% python3 -q
>>> import numpy as np
>>> from numpy import linalg as LA
>>> np.set_printoptions(precision=1, suppress=True, linewidth=140, floatmode="fixed")
>>> def rnd(a):
...     return np.round(a, 1) + 0
... 
>>> E = np.array([[-0.9, 4.0, -2.0, 2.0, 2.0, -5.0, 2.0, 4.0],
...     [-4.0, 0.1, -5.0, 3.0, -1.0, 3.0, 4.0, 2.0],
...     [-3.0, 0.0, 0.1, 5.0, -3.0, -4.0, -2.0, 3.0],
...     [2.0, 0.0, 1.0, 1.1, -3.0, -4.0, -1.0, -2.0],
...     [4.0, 2.0, -4.0, 1.0, 3.1, 3.0, -2.0, 5.0],
...     [2.0, 2.0, 2.0, -5.0, -1.0, 5.1, 1.0, 1.0],
...     [3.0, 0.0, 4.0, 3.0, -2.0, -4.0, -2.9, 4.0],
...     [-1.0, 4.0, -2.0, 2.0, 2.0, -5.0, 2.0, 4.1]])
>>> print(np.allclose(E @ E.T, E.T @ E))
False
>>> rnd(np.abs(LA.eigvals(E)).max())
np.float64(7.2)
>>> (E - E.T) / 2
array([[ 0.0,  4.0,  0.5,  0.0, -1.0, -3.5, -0.5,  2.5],
       [-4.0,  0.0, -2.5,  1.5, -1.5,  0.5,  2.0, -1.0],
       [-0.5,  2.5,  0.0,  2.0,  0.5, -3.0, -3.0,  2.5],
       [ 0.0, -1.5, -2.0,  0.0, -2.0,  0.5, -2.0, -2.0],
       [ 1.0,  1.5, -0.5,  2.0,  0.0,  2.0,  0.0,  1.5],
       [ 3.5, -0.5,  3.0, -0.5, -2.0,  0.0,  2.5,  3.0],
       [ 0.5, -2.0,  3.0,  2.0,  0.0, -2.5,  0.0,  1.0],
       [-2.5,  1.0, -2.5,  2.0, -1.5, -3.0, -1.0,  0.0]])
>>> print(np.allclose(E, E.T))
False
>>> print((E + E.T) / 2)
[[-0.9  0.0 -2.5  2.0  3.0 -1.5  2.5  1.5]
 [ 0.0  0.1 -2.5  1.5  0.5  2.5  2.0  3.0]
 [-2.5 -2.5  0.1  3.0 -3.5 -1.0  1.0  0.5]
 [ 2.0  1.5  3.0  1.1 -1.0 -4.5  1.0  0.0]
 [ 3.0  0.5 -3.5 -1.0  3.1  1.0 -2.0  3.5]
 [-1.5  2.5 -1.0 -4.5  1.0  5.1 -1.5 -2.0]
 [ 2.5  2.0  1.0  1.0 -2.0 -1.5 -2.9  3.0]
 [ 1.5  3.0  0.5  0.0  3.5 -2.0  3.0  4.1]]
>>> print(rnd(np.trace(E)))
9.8
>>> f, g = E[7], E[6]
>>> print(rnd(f @ f))
74.8
>>> p = (f @ g) / (f @ f) * f
>>> rnd(g - p)
array([ 3.3, -1.2,  4.6,  2.4, -2.6, -2.6, -3.5,  2.8])
>>> rnd(np.outer(f, g))
array([[ -3.0,   0.0,  -4.0,  -3.0,   2.0,   4.0,   2.9,  -4.0],
       [ 12.0,   0.0,  16.0,  12.0,  -8.0, -16.0, -11.6,  16.0],
       [ -6.0,   0.0,  -8.0,  -6.0,   4.0,   8.0,   5.8,  -8.0],
       [  6.0,   0.0,   8.0,   6.0,  -4.0,  -8.0,  -5.8,   8.0],
       [  6.0,   0.0,   8.0,   6.0,  -4.0,  -8.0,  -5.8,   8.0],
       [-15.0,   0.0, -20.0, -15.0,  10.0,  20.0,  14.5, -20.0],
       [  6.0,   0.0,   8.0,   6.0,  -4.0,  -8.0,  -5.8,   8.0],
       [ 12.3,   0.0,  16.4,  12.3,  -8.2, -16.4, -11.9,  16.4]])
>>> rnd((g - p) @ f)
np.float64(0.0)
>>> x = np.array([1, -2, 1, 1, -1, 2, -1, -2])
>>> LA.norm(E @ x) <= LA.norm(E, 2) * LA.norm(x) + 1e-9
np.True_
>>> (E @ x).argmax()
np.int64(3)
>>> np.sign((E @ x).round(6))
array([-1.0, -1.0, -1.0,  1.0, -1.0,  1.0, -1.0, -1.0])
>>> E * x
array([[ -0.9,  -8.0,  -2.0,   2.0,  -2.0, -10.0,  -2.0,  -8.0],
       [ -4.0,  -0.2,  -5.0,   3.0,   1.0,   6.0,  -4.0,  -4.0],
       [ -3.0,  -0.0,   0.1,   5.0,   3.0,  -8.0,   2.0,  -6.0],
       [  2.0,  -0.0,   1.0,   1.1,   3.0,  -8.0,   1.0,   4.0],
       [  4.0,  -4.0,  -4.0,   1.0,  -3.1,   6.0,   2.0, -10.0],
       [  2.0,  -4.0,   2.0,  -5.0,   1.0,  10.2,  -1.0,  -2.0],
       [  3.0,  -0.0,   4.0,   3.0,   2.0,  -8.0,   2.9,  -8.0],
       [ -1.0,  -8.0,  -2.0,   2.0,  -2.0, -10.0,  -2.0,  -8.2]])
>>> M2 = LA.invert(E)
Traceback (most recent call last):
  File "<python-input-22>", line 1, in <module>
    M2 = LA.invert(E)
         ^^^^^^^^^
AttributeError: module 'numpy.linalg' has no attribute 'invert'
>>> M2 = LA.inv(E)
>>> (np.abs(M2) > 1e-9).astype(int)
array([[1, 1, 1, 1, 1, 1, 1, 1],
       [1, 1, 1, 1, 1, 1, 1, 1],
       [1, 1, 1, 1, 1, 1, 1, 1],
       [1, 1, 1, 1, 1, 1, 1, 1],
       [1, 1, 1, 1, 1, 1, 1, 1],
       [1, 1, 1, 1, 1, 1, 1, 1],
       [1, 1, 1, 1, 1, 1, 1, 1],
       [1, 1, 1, 1, 1, 1, 1, 1]])
>>> np.allclose(M2, E.T)
False
>>> rnd(LA.inv(M2))
array([[-0.9,  4.0, -2.0,  2.0,  2.0, -5.0,  2.0,  4.0],
       [-4.0,  0.1, -5.0,  3.0, -1.0,  3.0,  4.0,  2.0],
       [-3.0,  0.0,  0.1,  5.0, -3.0, -4.0, -2.0,  3.0],
       [ 2.0,  0.0,  1.0,  1.1, -3.0, -4.0, -1.0, -2.0],
       [ 4.0,  2.0, -4.0,  1.0,  3.1,  3.0, -2.0,  5.0],
       [ 2.0,  2.0,  2.0, -5.0, -1.0,  5.1,  1.0,  1.0],
       [ 3.0,  0.0,  4.0,  3.0, -2.0, -4.0, -2.9,  4.0],
       [-1.0,  4.0, -2.0,  2.0,  2.0, -5.0,  2.0,  4.1]])
>>> print(rnd(E @ M2))
[[1.0 0.0 0.0 0.0 0.0 0.0 0.0 0.0]
 [0.0 1.0 0.0 0.0 0.0 0.0 0.0 0.0]
 [0.0 0.0 1.0 0.0 0.0 0.0 0.0 0.0]
 [0.0 0.0 0.0 1.0 0.0 0.0 0.0 0.0]
 [0.0 0.0 0.0 0.0 1.0 0.0 0.0 0.0]
 [0.0 0.0 0.0 0.0 0.0 1.0 0.0 0.0]
 [0.0 0.0 0.0 0.0 0.0 0.0 1.0 0.0]
 [0.0 0.0 0.0 0.0 0.0 0.0 0.0 1.0]]
>>> rnd(LA.det(E) * LA.det(M2))
np.float64(1.0)
>>> rnd(LA.cond(E))
np.float64(561.0)
